>>> import numpy as np
>>> np.set_printoptions(precision=1, suppress=True, linewidth=140)
>>> rnd = lambda a: np.round(a, 1) + 0
>>> W0 = np.load("a.npy")
>>> rnd(W0)
array([[ 0. , -0.1, -0.2,  0.4,  0.1, -0.6, -0.5,  0.5],
       [-0.1,  0.7, -0.4, -0.5, -0.7, -0.1, -0.2,  0.1],
       [-0.2, -0.4, -0.7, -0.4,  0.2,  0.2, -0.4, -0.2],
       [ 0.4, -0.5, -0.4,  0.4,  0. , -0.5,  1.1, -0.2],
       [ 0.1, -0.7,  0.2,  0. , -0.7, -0.1, -0.2, -0.3],
       [-0.6, -0.1,  0.2, -0.5, -0.1,  0. ,  0.4,  0.9],
       [-0.5, -0.2, -0.4,  1.1, -0.2,  0.4,  0.9,  0.2],
       [ 0.5,  0.1, -0.2, -0.2, -0.3,  0.9,  0.2,  1.3]])
>>> Q, R = np.linalg.qr(W0)
>>> rnd(Q @ R)
array([[ 0. , -0.1, -0.2,  0.4,  0.1, -0.6, -0.5,  0.5],
       [-0.1,  0.7, -0.4, -0.5, -0.7, -0.1, -0.2,  0.1],
       [-0.2, -0.4, -0.7, -0.4,  0.2,  0.2, -0.4, -0.2],
       [ 0.4, -0.5, -0.4,  0.4,  0. , -0.5,  1.1, -0.2],
       [ 0.1, -0.7,  0.2,  0. , -0.7, -0.1, -0.2, -0.3],
       [-0.6, -0.1,  0.2, -0.5, -0.1,  0. ,  0.4,  0.9],
       [-0.5, -0.2, -0.4,  1.1, -0.2,  0.4,  0.9,  0.2],
       [ 0.5,  0.1, -0.2, -0.2, -0.3,  0.9,  0.2,  1.3]])
>>> rnd(Q)
array([[ 0. ,  0.1, -0.2, -0.2,  0.1, -0.5, -0.4,  0.7],
       [ 0.1, -0.6, -0.4,  0.2, -0.6, -0.3,  0. , -0.1],
       [ 0.2,  0.3, -0.7,  0.5,  0.2,  0.2, -0.3, -0.1],
       [-0.4,  0.4, -0.4, -0.1,  0. , -0.3,  0.7,  0. ],
       [-0.1,  0.6,  0.3,  0.2, -0.7, -0.1, -0.3, -0.1],
       [ 0.6,  0.1,  0.2,  0.4, -0.1,  0. ,  0.5,  0.5],
       [ 0.5,  0.2, -0.3, -0.7, -0.2,  0.3,  0.1,  0. ],
       [-0.5, -0.1, -0.2,  0.1, -0.3,  0.6,  0.1,  0.5]])
>>> Q.shape, R.shape
((8, 8), (8, 8))
>>> np.allclose(R.T @ R, W0.T @ W0)
True
>>> rnd(abs(R[0, 0])), rnd(np.linalg.norm(W0[:, 0]))
(np.float64(1.0), np.float64(1.0))
>>> np.allclose(W0 @ W0.T, W0.T @ W0)
True
>>> rnd(np.linalg.det(W0))
np.float64(4.0)
>>> rnd(np.abs(np.linalg.eigvals(W0)).max())
np.float64(2.0)
>>> assert W0 == W0.T
Traceback (most recent call last):
  File "<python-input-14>", line 1, in <module>
    assert W0 == W0.T
           ^^^^^^^^^^
ValueError: The truth value of an array with more than one element is ambiguous. Use a.any() or a.all()
>>> rnd((W0 + W0.T) / 2)
array([[ 0. , -0.1, -0.2,  0.4,  0.1, -0.6, -0.5,  0.5],
       [-0.1,  0.7, -0.4, -0.5, -0.7, -0.1, -0.2,  0.1],
       [-0.2, -0.4, -0.7, -0.4,  0.2,  0.2, -0.4, -0.2],
       [ 0.4, -0.5, -0.4,  0.4,  0. , -0.5,  1.1, -0.2],
       [ 0.1, -0.7,  0.2,  0. , -0.7, -0.1, -0.2, -0.3],
       [-0.6, -0.1,  0.2, -0.5, -0.1,  0. ,  0.4,  0.9],
       [-0.5, -0.2, -0.4,  1.1, -0.2,  0.4,  0.9,  0.2],
       [ 0.5,  0.1, -0.2, -0.2, -0.3,  0.9,  0.2,  1.3]])
>>> X = np.load("out1.npy")
>>> rnd(X)
array([[-0.1,  0. ,  0.7, -0.6, -0.3,  0.2],
       [ 0.4,  0. ,  0.5,  0.5,  0.2,  0.6],
       [-0.7, -0.5,  0.2,  0.1,  0.5, -0.1],
       [ 0.1, -0.7, -0.4, -0.1, -0.3,  0.5],
       [ 0.4, -0.5,  0.3,  0.2, -0.1, -0.6],
       [-0.4,  0.1,  0.1,  0.6, -0.7, -0.1]])
>>> rnd(np.sort(np.abs(np.linalg.eigvals(X))))
array([1., 1., 1., 1., 1., 1.])
>>> rnd((X - X.T) / 2)
array([[ 0. , -0.2,  0.7, -0.3, -0.4,  0.3],
       [ 0.2,  0. ,  0.5,  0.6,  0.4,  0.2],
       [-0.7, -0.5,  0. ,  0.3,  0.1, -0.1],
       [ 0.3, -0.6, -0.3,  0. , -0.2, -0.1],
       [ 0.4, -0.4, -0.1,  0.2,  0. ,  0. ],
       [-0.3, -0.2,  0.1,  0.1,  0. ,  0. ]])
>>> rnd(X @ X)
array([[-0.7,  0.3,  0.1,  0.3,  0.5, -0.1],
       [-0.5, -0.6,  0.2,  0.1, -0.5,  0.1],
       [ 0. , -0.4, -0.6,  0.2,  0.2, -0.6],
       [-0.3,  0.5, -0.4, -0.2, -0.6, -0.3],
       [-0.2, -0.2,  0. , -0.9,  0.3, -0.1],
       [-0.2, -0.1, -0.6,  0. ,  0.1,  0.7]])
>>> np.allclose(X, X.T)
False
>>> rnd(np.linalg.matrix_power(X, 2))
array([[-0.7,  0.3,  0.1,  0.3,  0.5, -0.1],
       [-0.5, -0.6,  0.2,  0.1, -0.5,  0.1],
       [ 0. , -0.4, -0.6,  0.2,  0.2, -0.6],
       [-0.3,  0.5, -0.4, -0.2, -0.6, -0.3],
       [-0.2, -0.2,  0. , -0.9,  0.3, -0.1],
       [-0.2, -0.1, -0.6,  0. ,  0.1,  0.7]])
>>> rnd(np.linalg.norm(X) ** 2 / np.linalg.norm(X, 2) ** 2)
np.float64(6.0)
>>> rnd(X[4] @ X[0])
np.float64(0.0)
>>> rnd(np.linalg.norm(X, 1)), rnd(np.linalg.norm(X, np.inf))
(np.float64(2.2), np.float64(2.2))
>>> ang = np.radians(90)
>>> R = np.eye(6)
>>> R[2, 2] = R[1, 1] = np.cos(ang)
>>> R[2, 1], R[1, 2] = -np.sin(ang), np.sin(ang)
>>> rnd(R)
array([[ 1.,  0.,  0.,  0.,  0.,  0.],
       [ 0.,  0.,  1.,  0.,  0.,  0.],
       [ 0., -1.,  0.,  0.,  0.,  0.],
       [ 0.,  0.,  0.,  1.,  0.,  0.],
       [ 0.,  0.,  0.,  0.,  1.,  0.],
       [ 0.,  0.,  0.,  0.,  0.,  1.]])
>>> M2 = X @ R.T
>>> rnd(np.linalg.det(R)), np.trace(R)
(np.float64(1.0), np.float64(4.0))
>>> rnd(M2)
array([[-0.1,  0.7,  0. , -0.6, -0.3,  0.2],
       [ 0.4,  0.5,  0. ,  0.5,  0.2,  0.6],
       [-0.7,  0.2,  0.5,  0.1,  0.5, -0.1],
       [ 0.1, -0.4,  0.7, -0.1, -0.3,  0.5],
       [ 0.4,  0.3,  0.5,  0.2, -0.1, -0.6],
       [-0.4,  0.1, -0.1,  0.6, -0.7, -0.1]])
>>> rnd(np.linalg.svd(X, compute_uv=False)), rnd(np.linalg.svd(M2, compute_uv=False))
(array([1., 1., 1., 1., 1., 1.]), array([1., 1., 1., 1., 1., 1.]))
>>> rnd(np.abs(M2 - X).max(axis=0))
array([0. , 0.8, 1.1, 0. , 0. , 0. ])
